% python3 -q
>>> import numpy as np
>>> import numpy.linalg as la
>>> np.set_printoptions(precision=2, suppress=True, linewidth=160)
>>> arr = np.load("arr.npy")
>>> arr
array([[-0.1, -0.6,  1. ],
       [ 0.1,  0.8,  0.6],
       [-1.3, -0.6,  2.6],
       [-0.6,  1. ,  0.1],
       [ 0. , -0.1,  0.8],
       [ 0.4,  0.2,  0.2],
       [-0.5, -0.5, -0.2],
       [-0.7, -1.2,  0.7],
       [ 1.1, -1.6, -0.7],
       [-0.1,  0.2,  2. ],
       [-0.7, -0.6, -0.7],
       [ 7. ,  2. ,  0. ],
       [-0.2, -0.6,  1.5],
       [ 2.3, -0.8, -0.2],
       [ 1.1,  0.4, -0.8],
       [-0.6,  0.1, -1.2],
       [-0.3, -0.4,  1.1],
       [-0.1, -0.2,  0.1],
       [-0.3,  0.7, -0.4]])
>>> proj = arr @ la.solve(arr.T @ arr, arr.T)
>>> round(float(np.trace(proj)), 2)
3.0
>>> np.allclose(proj @ proj, proj)
True
>>> Xs = arr - arr.mean(axis=0)
>>> Uu, sv, Vt = la.svd(Xs, full_matrices=False)
>>> np.abs(Uu[:, 0]).argmax()
np.int64(11)
>>> np.abs(Vt[-1])
array([0.27, 0.96, 0.04])
>>> np.round(Xs.mean(axis=0), 2) + 0
array([0., 0., 0.])
>>> np.searchsorted(np.cumsum(sv ** 2) / (sv ** 2).sum(), 0.9) + 1
np.int64(3)
>>> (np.sign(Uu[:, 0]) == np.sign(Uu[0, 0])).astype(int)
array([1, 1, 1, 1, 1, 0, 1, 1, 0, 1, 1, 0, 1, 0, 0, 1, 1, 1, 1])
>>> Vt[0] * np.sign(Vt[0, np.abs(Vt[0]).argmax()])
array([ 0.95,  0.26, -0.17])
>>> gram = np.cov(arr, rowvar=False)
>>> np.polyfit(arr[:, 2], arr[:, 0], 1)
array([-0.43,  0.49])
>>> np.argwhere(np.triu(np.abs(np.corrcoef(arr.T)) > 0.8, 1))
array([], shape=(0, 2), dtype=int64)
>>> np.corrcoef(arr.T)
array([[ 1.  ,  0.49, -0.24],
       [ 0.49,  1.  , -0.11],
       [-0.24, -0.11,  1.  ]])
>>> gram.shape
(3, 3)
>>> Y = np.c_[arr[:, :2] @ np.array([[0, -2], [1, 1]]), np.array([0, 0, 0, 2, 0, 0, 1, 0, 3, 3, 1, 2, 2, 2, 1, 0, 1, 0, 1])]
>>> Y
array([[ -0.6,  -0.4,   0. ],
       [  0.8,   0.6,   0. ],
       [ -0.6,   2. ,   0. ],
       [  1. ,   2.2,   2. ],
       [ -0.1,  -0.1,   0. ],
       [  0.2,  -0.6,   0. ],
       [ -0.5,   0.5,   1. ],
       [ -1.2,   0.2,   0. ],
       [ -1.6,  -3.8,   3. ],
       [  0.2,   0.4,   3. ],
       [ -0.6,   0.8,   1. ],
       [  2. , -12. ,   2. ],
       [ -0.6,  -0.2,   2. ],
       [ -0.8,  -5.4,   2. ],
       [  0.4,  -1.8,   1. ],
       [  0.1,   1.3,   0. ],
       [ -0.4,   0.2,   1. ],
       [ -0.2,   0. ,   0. ],
       [  0.7,   1.3,   1. ]])
>>> la.matrix_rank(Y)
np.int64(3)
>>> la.matrix_rank(np.c_[arr, Y])
np.int64(4)
>>> np.round(la.lstsq(arr, Y[:, 0])[0], 2) + 0
array([0., 1., 0.])
>>> la.norm(la.qr(arr)[0].T @ Y, axis=0) ** 2 / ((Y ** 2).sum(axis=0) + 1e-12)
array([1.  , 1.  , 0.29])
